% ipython --no-banner

In [1]: import numpy as np

In [2]: import numpy.linalg as la

In [3]: np.set_printoptions(precision=1, suppress=True, linewidth=100)

In [4]: M = np.load("w.npy")

In [5]: M.round(1) + 0
Out[5]: 
array([[ 1.1,  1.2,  2.5],
       [ 1.3,  1. , -2.5],
       [ 2.2,  2. , -0.4],
       [-0.4, -0.6, -2.9],
       [-2.1, -1.9, -0.9],
       [ 2.2,  2. , -0.4],
       [ 1.6,  1.6,  2. ],
       [ 1.9,  1.6, -1.6],
       [ 1. ,  1.1,  2.6],
       [ 0.6,  0.8,  2.8],
       [ 0. , -0.2, -3. ],
       [ 1.8,  1.7,  1.6],
       [-1.7, -1.7, -1.8],
       [-2.1, -1.8,  1.2],
       [ 2.2,  2. ,  0.4],
       [ 0. , -0.2, -3. ],
       [-2.2, -2. ,  0. ],
       [ 2.2,  2. , -0.4],
       [-1.9, -1.6,  1.7],
       [ 0.8,  0.5, -2.8],
       [ 0. ,  0.2,  3. ]])

In [6]: idx = M[:, 0] > np.median(M[:, 0])

In [7]: r0 = M[idx].mean(axis=0) - M[~idx].mean(axis=0)

In [8]: r0
Out[8]: array([2.6, 2.4, 0.9])

In [9]: np.argsort(-np.abs(r0).round(6), kind="stable")
Out[9]: array([0, 1, 2])

In [10]: ((M - M.mean(axis=0)) @ r0 > 0).astype(int)
Out[10]: array([1, 1, 1, 0, 0, 1, 1, 1, 1, 1, 0, 1, 0, 0, 1, 0, 0, 1, 0, 0, 1])

In [11]: idx.astype(int)
Out[11]: array([1, 1, 1, 0, 0, 1, 1, 1, 1, 0, 0, 1, 0, 0, 1, 0, 0, 1, 0, 0, 0])

In [12]: round((((M - M.mean(axis=0)) @ r0 > 0) == idx).mean(), 1)
Out[12]: np.float64(0.9)

In [13]: vec = np.array([-1, 1, 3])

In [14]: np.round(M @ np.eye(3)[0], 1) + 0
Out[14]: 
array([ 1.1,  1.3,  2.2, -0.4, -2.1,  2.2,  1.6,  1.9,  1. ,  0.6,  0. ,  1.8, -1.7, -2.1,  2.2,
        0. , -2.2,  2.2, -1.9,  0.8,  0. ])

In [15]: vec @ M
---------------------------------------------------------------------------
ValueError                                Traceback (most recent call last)
Cell In[15], line 1
----> 1 vec @ M

ValueError: matmul: Input operand 1 has a mismatch in its core dimension 0, with gufunc signature (n?,k),(k,m?)->(n?,m?) (size 21 is different from 3)

In [16]: (M @ vec).argmax()
Out[16]: np.int64(20)

In [17]: np.sign((M @ vec).round(6))
Out[17]: 
array([ 1., -1., -1., -1., -1., -1.,  1., -1.,  1.,  1., -1.,  1., -1.,  1.,  1., -1.,  1., -1.,
        1., -1.,  1.])

In [18]: Q, _ = la.qr(np.array([[-0.1, -0.5, 0.1], [-0.7, -1.7, -0.5], [1.1, 0.6, -0.5]]))

In [19]: F = -2 * Q

In [20]: F
Out[20]: 
array([[ 0.2,  0.7, -1.9],
       [ 1.1,  1.6,  0.6],
       [-1.7,  1.1,  0.2]])

In [21]: vec = np.array([-2, -1, 2])

In [22]: rhs = F @ vec

In [23]: rhs
Out[23]: array([-4.7, -2.4,  2.8])

In [24]: la.solve(F, 5 * rhs)
Out[24]: array([-10.,  -5.,  10.])

In [25]: la.solve(F, rhs + F[:, 2])
Out[25]: array([-2., -1.,  3.])
